% python3 -q
>>> import numpy as np
>>> np.set_printoptions(precision=1, suppress=True, linewidth=140)
>>> def rd(a):
...     return np.round(a, 1) + 0
... 
>>> J = np.loadtxt("x.csv", delimiter=",")
>>> J
array([[  7.8,  42. ,  15.6,  12.6, -10.8],
       [  6.5,  41.2,  13.4,  12.4, -11.2],
       [-12.1,  -5.4,  16.5,  26.7,  56.1],
       [  7.1,  41.4,  14. ,  12. , -11.9],
       [  9. ,  41.3,  14.1,  12.2, -13.4],
       [-14.6,  -4.3,  16.5,  28.7,  58.8],
       [-15.9,  -4.9,  15.4,  30. ,  57.2],
       [-13.4,  -4.8,  14.8,  28.7,  58.3],
       [  7.2,  41.7,  12.7,  11.4, -12.8],
       [  9.5,  40.9,  13.9,  11.8, -12.1],
       [-14.2,  -3.8,  17.2,  28.1,  58.8],
       [-15.2,  -3.4,  15.5,  28.3,  57.4],
       [  7. ,  41.8,  13.7,  11.5, -11.5],
       [  6.6,  41. ,  13.8,  11.6, -10.3]])
>>> Xc = J - J.mean(axis=0)
>>> evecs = np.linalg.svd(Xc)[2][:2]
>>> Y = Xc - Xc @ evecs.T @ evecs
>>> rd(np.diag(evecs.T @ evecs))
array([0.7, 0.5, 0.1, 0.1, 0.6])
>>> rd((Xc @ evecs.T).std(axis=0))
array([43.4,  1.2])
>>> r0 = np.array([1, 1])
>>> print(rd(np.convolve(J[9], r0)))
[  9.5  50.4  54.8  25.7  -0.3 -12.1]
>>> np.polyval(r0, J[9])
array([ 10.5,  41.9,  14.9,  12.8, -11.1])
>>> round(np.log10(np.linalg.cond(J)))
2
>>> rd(np.abs(np.linalg.svd(J)[2][-1]))
array([0.4, 0.3, 0.7, 0.2, 0.4])
>>> print(np.linalg.matrix_rank(J, rtol=0.1))
2
>>> [round(float(x), 1) for x in np.linalg.svd(J, compute_uv=False)[:3]]
[168.9, 131.2, 4.3]
>>> G = np.cov(J, rowvar=False)
>>> rd(np.corrcoef(J[:, 4], J[:, 3])[0, 1])
np.float64(1.0)
>>> G.shape
(5, 5)
>>> rd(J.std(axis=0))
array([10.9, 22.7,  1.3,  8.2, 34.4])
>>> M = np.array([[3, 0, 0, 0], [0, 1, 0, 0], [0, 0, 1, 0], [0, 0, 0, 4]])
>>> rd(np.linalg.det(M))
np.float64(12.0)
>>> def softmax(z):
...     e = np.exp(z - z.max(axis=-1, keepdims=True))
...     return e / e.sum(axis=-1, keepdims=True)
... 
>>> rd(softmax(M[2]))
array([0.2, 0.2, 0.5, 0.2])
>>> rd(softmax(10 * M[2]))
array([0., 0., 1., 0.])
>>> S = M @ M.T / np.sqrt(4)
>>> print(rd(softmax(S + np.triu(np.full(S.shape, -np.inf), 1))))
[[1.  0.  0.  0. ]
 [0.4 0.6 0.  0. ]
 [0.3 0.3 0.5 0. ]
 [0.  0.  0.  1. ]]
>>> softmax(S).round(6).argmax(axis=1)
array([0, 1, 2, 3])
>>> rd(softmax(S))
array([[1. , 0. , 0. , 0. ],
       [0.2, 0.4, 0.2, 0.2],
       [0.2, 0.2, 0.4, 0.2],
       [0. , 0. , 0. , 1. ]])
>>> ev, evecs = np.linalg.eigh(M)
>>> x = np.array([1, 0, 3, 0])
>>> np.abs(M).sum(axis=1).max(), np.abs(ev).max()
(np.int64(4), np.float64(4.0))
>>> evecs * np.abs(ev) @ evecs.T
array([[3., 0., 0., 0.],
       [0., 1., 0., 0.],
       [0., 0., 1., 0.],
       [0., 0., 0., 4.]])
>>> x @ M @ x / (x @ x), ev[0], ev[-1]
(np.float64(1.2), np.float64(1.0), np.float64(4.0))
>>> rd(np.linalg.eigvalsh(M[1:, 1:]))
array([1., 1., 4.])
>>> rd(evecs * np.sqrt(ev) @ evecs.T)
array([[1.7, 0. , 0. , 0. ],
       [0. , 1. , 0. , 0. ],
       [0. , 0. , 1. , 0. ],
       [0. , 0. , 0. , 2. ]])
>>> P = np.triu(np.array([[1, 0, 2, 3], [1, 2, 2, 2], [2, 3, 0, 1], [3, 0, 3, 1]]), 1) + np.eye(4)
>>> Y = P @ M @ np.linalg.inv(P)
>>> print(P @ M - M @ P)
[[ 0.  0. -4.  3.]
 [ 0.  0.  0.  6.]
 [ 0.  0.  0.  3.]
 [ 0.  0.  0.  0.]]
>>> Y
array([[ 3.,  0., -4.,  7.],
       [ 0.,  1.,  0.,  6.],
       [ 0.,  0.,  1.,  3.],
       [ 0.,  0.,  0.,  4.]])
>>> np.linalg.matrix_rank(Y)
np.int64(4)
>>> print(rd(np.linalg.det(Y)))
12.0
>>> np.poly(Y)
array([  1.,  -9.,  27., -31.,  12.])
>>> x = np.array([3, 1, 1, 2])
>>> M @ np.eye(4)[1]
array([0., 1., 0., 0.])
>>> np.linalg.norm(M @ x) <= np.linalg.norm(M, 2) * np.linalg.norm(x) + 1e-9
np.True_
>>> M * x
array([[9, 0, 0, 0],
       [0, 1, 0, 0],
       [0, 0, 1, 0],
       [0, 0, 0, 8]])
>>> M @ x
array([9, 1, 1, 8])
>>> (M * x).sum(axis=1)
array([9, 1, 1, 8])
>>> A = np.load("layer10.npy")
>>> A
array([[  3.9,   4.5,   0.7],
       [  2.6,   3. ,   0.4],
       [  8.1,   9.6,   1.3],
       [  2.4,   2.7,   0.4],
       [ -5.3,  -6.3,  -0.9],
       [ -8.8, -10.2,  -1.5],
       [  0.4,   0.7,  -0.1],
       [ -5. ,  -5.8,  -0.8],
       [  3.4,   3.9,   0.4],
       [ -3. ,  -3.7,  -0.5],
       [  0.2,   0.2,   0. ],
       [  2.6,   3.1,   0.5],
       [ 10.4,  12.2,   1.9],
       [ -8.3,  -9.6,  -1.3],
       [ -2.6,  -3.1,  -0.4],
       [  4.2,   4.8,   0.8],
       [ -8.7, -10.3,  -1.5],
       [  0.5,   0.6,   0.1],
       [ -5.1,  -6. ,  -0.8],
       [  6.8,   8. ,   1.2],
       [  0.5,   0.4,   0.2],
       [-13.5, -15.6,  -2.1],
       [  2. ,   2.3,   0.3]])
>>> Z = A[[13, 20]].astype(float)
>>> for _ in range(3):
...     labels = np.linalg.norm(A[:, None] - Z, axis=-1).argmin(axis=1)
...     Z = np.array([A[labels == j].mean(axis=0) for j in range(2)])
... 
>>> labels
array([1, 1, 1, 1, 0, 0, 1, 0, 1, 0, 1, 1, 1, 0, 0, 1, 0, 1, 0, 1, 1, 0, 1])
>>> rd(Z[1] - Z[0])
array([10.1, 11.8,  1.7])
>>> np.abs(Z[1] - Z[0]).argmax()
np.int64(1)
>>> x = np.array([0, 2, 1])
>>> h1 = np.maximum(A @ x, 0)
>>> print(rd(np.maximum(A @ x, 0) - np.maximum(-A @ x, 0)))
[  9.7   6.4  20.5   5.8 -13.5 -21.9   1.3 -12.4   8.2  -7.9   0.4   6.7  26.3 -20.5  -6.6  10.4 -22.1   1.3 -12.8  17.2   1.  -33.3   4.9]
>>> Xc = A - A.mean(axis=0)
>>> U, sig, vt = np.linalg.svd(Xc, full_matrices=False)
>>> rd(np.abs(vt[-1]))
array([0.7, 0.6, 0.4])
>>> print(np.abs(vt[0]).argmax())
1
>>> np.searchsorted(np.cumsum(sig ** 2) / (sig ** 2).sum(), 0.9) + 1
np.int64(1)
>>> rd(sig ** 2 / (sig ** 2).sum())
array([1., 0., 0.])
>>> rd(Xc.mean(axis=0))
array([0., 0., 0.])
>>> np.linalg.matrix_rank(Xc)
np.int64(3)
>>> Y = A / np.sqrt((A ** 2).mean(axis=1, keepdims=True))
>>> print(rd(np.linalg.norm(Y, axis=1)))
[1.7 1.7 1.7 1.7 1.7 1.7 1.7 1.7 1.7 1.7 1.7 1.7 1.7 1.7 1.7 1.7 1.7 1.7 1.7 1.7 1.7 1.7 1.7]
>>> print(np.linalg.matrix_rank(A - A.mean(axis=1, keepdims=True)))
2
>>> rd(A - A.mean(axis=1, keepdims=True))
array([[ 0.9,  1.5, -2.3],
       [ 0.6,  1. , -1.6],
       [ 1.8,  3.3, -5. ],
       [ 0.6,  0.9, -1.4],
       [-1.1, -2.1,  3.3],
       [-2. , -3.4,  5.3],
       [ 0.1,  0.4, -0.4],
       [-1.1, -1.9,  3.1],
       [ 0.8,  1.3, -2.2],
       [-0.6, -1.3,  1.9],
       [ 0.1,  0.1, -0.1],
       [ 0.5,  1. , -1.6],
       [ 2.2,  4. , -6.3],
       [-1.9, -3.2,  5.1],
       [-0.6, -1.1,  1.6],
       [ 0.9,  1.5, -2.5],
       [-1.9, -3.5,  5.3],
       [ 0.1,  0.2, -0.3],
       [-1.1, -2. ,  3.2],
       [ 1.5,  2.7, -4.1],
       [ 0.1,  0. , -0.2],
       [-3.1, -5.2,  8.3],
       [ 0.5,  0.8, -1.2]])
>>> G = np.cov(A, rowvar=False)
>>> print(G.shape)
(3, 3)
>>> print(rd(np.linalg.eigvalsh(G)[::-1]))
[84.9  0.   0. ]
>>> rd(A.std(axis=0))
array([5.8, 6.8, 1. ])
>>> np.argsort(-A.std(axis=0).round(6), kind="stable")
array([1, 0, 2])
>>> data, _ = np.linalg.qr(np.array([[-0.6, -0.4, 1.2, 1.0, 0.3],
...     [-0.3, -0.1, 1.2, 0.9, -0.1],
...     [0.1, -1.5, -0.8, -0.4, 0.3],
...     [-1.3, 1.5, -0.2, -0.8, 1.3],
...     [0.2, -0.2, 0.7, -0.6, 1.5]]))
>>> print(rd(data))
[[-0.4 -0.5  0.4  0.2  0.6]
 [-0.2 -0.2  0.5  0.2 -0.8]
 [ 0.1 -0.8 -0.5 -0.2 -0.2]
 [-0.9  0.2 -0.3 -0.3 -0.1]
 [ 0.1  0.   0.4 -0.9  0.1]]
>>> q, Rm = np.linalg.qr(data)
>>> rd(np.abs(np.diag(Rm)))
array([1., 1., 1., 1., 1.])
>>> rd(q.T @ q)
array([[1., 0., 0., 0., 0.],
       [0., 1., 0., 0., 0.],
       [0., 0., 1., 0., 0.],
       [0., 0., 0., 1., 0.],
       [0., 0., 0., 0., 1.]])
>>> q.shape, Rm.shape
((5, 5), (5, 5))
>>> rd(q)
array([[-0.4, -0.5,  0.4,  0.2,  0.6],
       [-0.2, -0.2,  0.5,  0.2, -0.8],
       [ 0.1, -0.8, -0.5, -0.2, -0.2],
       [-0.9,  0.2, -0.3, -0.3, -0.1],
       [ 0.1,  0. ,  0.4, -0.9,  0.1]])
>>> Y = np.array([[2, 1], [0, 1]])
>>> Z = np.kron(Y, data)
>>> print(np.linalg.matrix_rank(Z))
10
>>> Z.shape
(10, 10)
>>> rd(Z)
array([[-0.8, -1. ,  0.9,  0.4,  1.2, -0.4, -0.5,  0.4,  0.2,  0.6],
       [-0.4, -0.4,  1.1,  0.3, -1.6, -0.2, -0.2,  0.5,  0.2, -0.8],
       [ 0.1, -1.6, -1. , -0.4, -0.4,  0.1, -0.8, -0.5, -0.2, -0.2],
       [-1.8,  0.4, -0.6, -0.6, -0.2, -0.9,  0.2, -0.3, -0.3, -0.1],
       [ 0.3,  0. ,  0.8, -1.8,  0.1,  0.1,  0. ,  0.4, -0.9,  0.1],
       [ 0. ,  0. ,  0. ,  0. ,  0. , -0.4, -0.5,  0.4,  0.2,  0.6],
       [ 0. ,  0. ,  0. ,  0. ,  0. , -0.2, -0.2,  0.5,  0.2, -0.8],
       [ 0. ,  0. ,  0. ,  0. ,  0. ,  0.1, -0.8, -0.5, -0.2, -0.2],
       [ 0. ,  0. ,  0. ,  0. ,  0. , -0.9,  0.2, -0.3, -0.3, -0.1],
       [ 0. ,  0. ,  0. ,  0. ,  0. ,  0.1,  0. ,  0.4, -0.9,  0.1]])
>>> x = np.array([0, 0, 2, 1, 3])
>>> rd(data.T @ (data @ x))
array([0., 0., 2., 1., 3.])
>>> print(rd(np.linalg.inv(data)))
[[-0.4 -0.2  0.1 -0.9  0.1]
 [-0.5 -0.2 -0.8  0.2  0. ]
 [ 0.4  0.5 -0.5 -0.3  0.4]
 [ 0.2  0.2 -0.2 -0.3 -0.9]
 [ 0.6 -0.8 -0.2 -0.1  0.1]]
>>> rd(np.linalg.det(data))
np.float64(1.0)
>>> rd(np.abs(np.linalg.eigvals(data)))
array([1., 1., 1., 1., 1.])
>>> Xc = A - A.mean(axis=0)
>>> evecs = np.linalg.svd(Xc)[2][:1]
>>> Y = Xc - Xc @ evecs.T @ evecs
>>> rd(Y.std(axis=0))
array([0.1, 0. , 0.1])
>>> print(rd((Xc @ evecs.T).std(axis=0)))
[9.]
>>> rd(np.diag(evecs.T @ evecs))
array([0.4, 0.6, 0. ])
>>> np.linalg.norm(Y, axis=1).round(6).argmax()
np.int64(6)
>>> rd(np.einsum("ii->", data))
np.float64(-1.3)
>>> print(rd(np.linalg.det(2 * data)), rd(np.linalg.det(data)))
32.0 1.0
>>> rd(np.kron(np.eye(2, dtype=int), data))
array([[-0.4, -0.5,  0.4,  0.2,  0.6,  0. ,  0. ,  0. ,  0. ,  0. ],
       [-0.2, -0.2,  0.5,  0.2, -0.8,  0. ,  0. ,  0. ,  0. ,  0. ],
       [ 0.1, -0.8, -0.5, -0.2, -0.2,  0. ,  0. ,  0. ,  0. ,  0. ],
       [-0.9,  0.2, -0.3, -0.3, -0.1,  0. ,  0. ,  0. ,  0. ,  0. ],
       [ 0.1,  0. ,  0.4, -0.9,  0.1,  0. ,  0. ,  0. ,  0. ,  0. ],
       [ 0. ,  0. ,  0. ,  0. ,  0. , -0.4, -0.5,  0.4,  0.2,  0.6],
       [ 0. ,  0. ,  0. ,  0. ,  0. , -0.2, -0.2,  0.5,  0.2, -0.8],
       [ 0. ,  0. ,  0. ,  0. ,  0. ,  0.1, -0.8, -0.5, -0.2, -0.2],
       [ 0. ,  0. ,  0. ,  0. ,  0. , -0.9,  0.2, -0.3, -0.3, -0.1],
       [ 0. ,  0. ,  0. ,  0. ,  0. ,  0.1,  0. ,  0.4, -0.9,  0.1]])
>>> print(rd(np.poly(data)))
[ 1.   1.3  0.9 -0.9 -1.3 -1. ]
